>>> import numpy as np
>>> from numpy import linalg as LA
>>> np.set_printoptions(suppress=True, linewidth=140)
>>> def rd(a):
...     return np.round(a, 2) + 0
... 
>>> X = np.load("dump.npy")
>>> X
array([[ 3,  1,  4,  0],
       [ 4,  3,  7,  2],
       [ 7,  8, 10,  4],
       [ 9,  9, 10,  6],
       [12, 10, 15, 11],
       [16, 11, 18, 12],
       [18, 13, 20, 16],
       [21, 17, 22, 20],
       [25, 21, 22, 24],
       [26, 23, 27, 26],
       [28, 25, 29, 30],
       [29, 27, 31, 30],
       [32, 32, 32, 31],
       [34, 34, 35, 36],
       [39, 39, 38, 40],
       [39, 40, 41, 45],
       [39, 45, 46, 49],
       [39, 47, 49, 52],
       [44, 51, 53, 57],
       [44, 53, 55, 58],
       [44, 54, 55, 60],
       [46, 55, 60, 61],
       [47, 59, 61, 66],
       [47, 59, 64, 71],
       [49, 61, 64, 76],
       [49, 63, 64, 76],
       [52, 65, 67, 79],
       [55, 69, 71, 81],
       [56, 69, 74, 81]])
>>> rd(np.abs(LA.svd(X)[2][-1]))
array([0.21, 0.84, 0.09, 0.5 ])
>>> LA.matrix_rank(X, rtol=0.1)
np.int64(1)
>>> rd(LA.norm(X, 2) / LA.norm(X))
np.float64(1.0)
>>> Ac = X - X.mean(axis=0)
>>> U, sv, vt = LA.svd(Ac, full_matrices=False)
>>> np.searchsorted(np.cumsum(sv ** 2) / (sv ** 2).sum(), 0.9) + 1
np.int64(1)
>>> np.abs(vt[0]).argmax()
np.int64(3)
>>> LA.matrix_rank(Ac)
np.int64(4)
>>> rd(vt[0] * np.sign(vt[0, np.abs(vt[0]).argmax()]))
array([0.36, 0.5 , 0.49, 0.61])
>>> rd(Ac.mean(axis=0))
array([0., 0., 0., 0.])
>>> rd(sv ** 2 / (sv ** 2).sum())
array([0.99, 0.  , 0.  , 0.  ])
>>> np.abs(U[:, 0]).argmax()
np.int64(0)
>>> data = np.load("layer13.npy")
>>> data
array([[-2.,  1.,  0.],
       [ 0., -2.,  1.],
       [ 0.,  0., -2.]])
>>> x = np.array([0, 2, -4])
>>> y = data @ x
>>> y
array([ 2., -8.,  8.])
>>> rd(LA.solve(data, -2 * y))
array([ 0., -4.,  8.])
>>> (data + data.T) / 2
array([[-2. ,  0.5,  0. ],
       [ 0.5, -2. ,  0.5],
       [ 0. ,  0.5, -2. ]])
>>> np.trace(data)
np.float64(-6.0)
>>> data @ data
array([[ 4., -4.,  1.],
       [ 0.,  4., -4.],
       [ 0.,  0.,  4.]])
